In [1]: import numpy as np

In [2]: np.set_printoptions(suppress=True, linewidth=140)

In [3]: rnd = lambda a: np.round(a, 3) + 0

In [4]: F = np.load("m.npy")

In [5]: print(F)
[[0 1 2 0]
 [1 2 2 1]
 [2 5 6 2]]

In [6]: # column 3 repeats column 0

In [7]: U, s, Vh = np.linalg.svd(F)

In [8]: print(np.argmax(s[:-1] / (s[1:] + 1e-6)) + 1)
2

In [9]: print(rnd(s))
[9.11  1.006 0.   ]

In [10]: other = U[:, :2] @ np.diag(s[:2]) @ Vh[:2]

In [11]: print(np.linalg.matrix_rank(other))
2

In [12]: print(np.linalg.matrix_rank(F, rtol=0.05))
2

In [13]: print(rnd(np.linalg.norm(F - other) / np.linalg.norm(F)))
0.0

In [14]: print(rnd(np.abs(F - other).max()))
0.0

In [15]: F @ F
---------------------------------------------------------------------------
ValueError                                Traceback (most recent call last)
Cell In[15], line 1
----> 1 F @ F

ValueError: matmul: Input operand 1 has a mismatch in its core dimension 0, with gufunc signature (n?,k),(k,m?)->(n?,m?) (size 3 is different from 4)

In [16]: cov = F.T @ F

In [17]: print(np.trace(cov), (F ** 2).sum())
84 84

In [18]: print(np.diag(cov))
[ 5 30 44  5]

In [19]: print(np.allclose(cov, cov.T))
True

In [20]: M = np.loadtxt("data.csv", delimiter=",")

In [21]: print(M)
[[0.333 0.333 0.048 0.286]
 [0.25  0.312 0.188 0.25 ]
 [0.167 0.333 0.5   0.   ]
 [0.3   0.267 0.2   0.233]]

In [22]: # rows sum to 1

In [23]: Q, r_ = np.linalg.qr(M)

In [24]: print(rnd(Q @ r_))
[[0.333 0.333 0.048 0.286]
 [0.25  0.312 0.188 0.25 ]
 [0.167 0.333 0.5   0.   ]
 [0.3   0.267 0.2   0.233]]

In [25]: arr = np.load("dump.npy")

In [26]: print(arr)
[[19.594 80.298 77.673 79.775]
 [19.839 82.052 81.287 79.976]
 [20.745 81.152 78.681 79.12 ]
 [20.074 81.613 81.431 80.437]
 [19.995 81.062 80.025 78.543]
 [22.064 80.757 78.956 79.87 ]
 [20.48  81.2   79.353 79.515]
 [20.631 80.966 81.668 79.275]
 [21.055 79.723 79.347 80.745]
 [20.58  79.522 78.481 79.362]
 [19.216 79.601 81.574 80.875]
 [19.373 79.342 81.64  78.964]
 [20.66  79.238 81.132 80.843]
 [20.024 80.475 78.126 80.001]
 [19.749 78.593 80.158 78.403]
 [19.505 78.894 81.117 80.721]]

In [27]: basis = arr[[11, 0]].astype(float)

In [28]: for _ in range(5):
    ...:     idx = np.linalg.norm(arr[:, None] - basis, axis=-1).argmin(axis=1)
    ...:     basis = np.array([arr[idx == j].mean(axis=0) for j in range(2)])
    ...: 

In [29]: print(idx)
[1 0 1 0 0 1 1 0 1 1 0 0 0 1 0 0]

In [30]: print(np.bincount(idx))
[9 7]

In [31]: print(rnd(basis))
[[19.894 80.151 81.115 79.782]
 [20.649 80.447 78.66  79.77 ]]

In [32]: dist = np.linalg.norm(arr[:, None] - arr[None], axis=-1)

In [33]: print(rnd(dist[:5, :5]))
[[0.    4.03  1.871 4.065 2.792]
 [4.03  0.    3.026 0.694 2.157]
 [1.871 3.026 0.    3.156 1.646]
 [4.065 0.694 3.156 0.    2.424]
 [2.792 2.157 1.646 2.424 0.   ]]

In [34]: print(np.flatnonzero(dist[5] < dist.mean() / 2))
[5]

In [35]: print(dist.shape)
(16, 16)

In [36]: J = np.loadtxt("arr.csv", delimiter=",")

In [37]: print(J)
[[ 0.285  0.221 -3.46   3.591]
 [ 2.443  0.174 -4.101 -1.479]
 [ 1.357  3.867  1.772  2.251]
 [-3.637 -0.193  3.312  0.873]
 [-2.946 -0.735  3.953  0.392]
 [-0.42   4.416 -1.8   -1.444]
 [-0.19   2.697  0.754  4.138]
 [-1.368  1.64  -0.304 -4.511]
 [-3.045 -1.121 -2.144 -3.142]
 [-4.093 -0.735 -2.758 -0.311]
 [ 3.086 -0.146  3.156  2.344]
 [-1.827  0.961 -4.482 -0.805]
 [ 0.676  1.314 -2.137  4.272]
 [ 0.428 -3.984 -2.703  1.28 ]
 [-1.319  3.088  2.148  3.018]
 [-2.27  -1.128 -2.872  3.214]
 [-3.956  1.404 -2.042  1.792]
 [-0.305  2.269 -4.383  0.737]
 [ 4.522  1.233 -1.09   1.358]
 [ 2.121  0.506 -4.466  0.547]]

In [38]: Xc = J - J.mean(axis=0)

In [39]: U, s, Vh = np.linalg.svd(Xc, full_matrices=False)

In [40]: print((np.sign(U[:, 0]) == np.sign(U[0, 0])).astype(int))
[1 1 0 0 0 1 0 1 1 1 0 1 0 1 0 1 1 1 0 1]

In [41]: print(np.abs(U[:, 0]).argmax())
10

In [42]: print(np.abs(Vh[0]).argmax())
2

In [43]: print(rnd(s ** 2 / (s ** 2).sum()))
[0.365 0.306 0.186 0.143]

In [44]: print(rnd(s))
[12.635 11.581  9.022  7.912]

In [45]: print(np.linalg.matrix_rank(Xc))
4

In [46]: Xc = (J - J.mean(axis=0)) / J.std(axis=0)

In [47]: print(rnd(Xc.std(axis=0)))
[1. 1. 1. 1.]

In [48]: coef = np.linalg.lstsq(np.delete(Xc, 2, axis=1), Xc[:, 2])[0]

In [49]: print(np.abs(coef).argmax())
2

In [50]: x0 = np.array([-2, 7, -5, -7])

In [51]: target = J @ x0

In [52]: print(rnd(np.linalg.pinv(J) @ J))
[[1. 0. 0. 0.]
 [0. 1. 0. 0.]
 [0. 0. 1. 0.]
 [0. 0. 0. 1.]]

In [53]: print(rnd(np.linalg.solve(J.T @ J, J.T @ target)))
[-2.  7. -5. -7.]

In [54]: print(rnd(np.linalg.lstsq(J, target)[0]))
[-2.  7. -5. -7.]

In [55]: rng = np.random.default_rng(375111)

In [56]: target = target + 0.1 * rng.normal(size=20)

In [57]: print(rnd(target))
[ -6.904  27.48   -0.235 -16.613 -21.822  50.812 -13.466  47.36   30.976  19.065 -39.608  38.191 -11.197 -24.244  -7.788 -11.626  15.217
  33.222  -4.605  17.649]

In [58]: coef, *_ = np.linalg.lstsq(J, target)

In [59]: print(coef.round())
[-2.  7. -5. -7.]
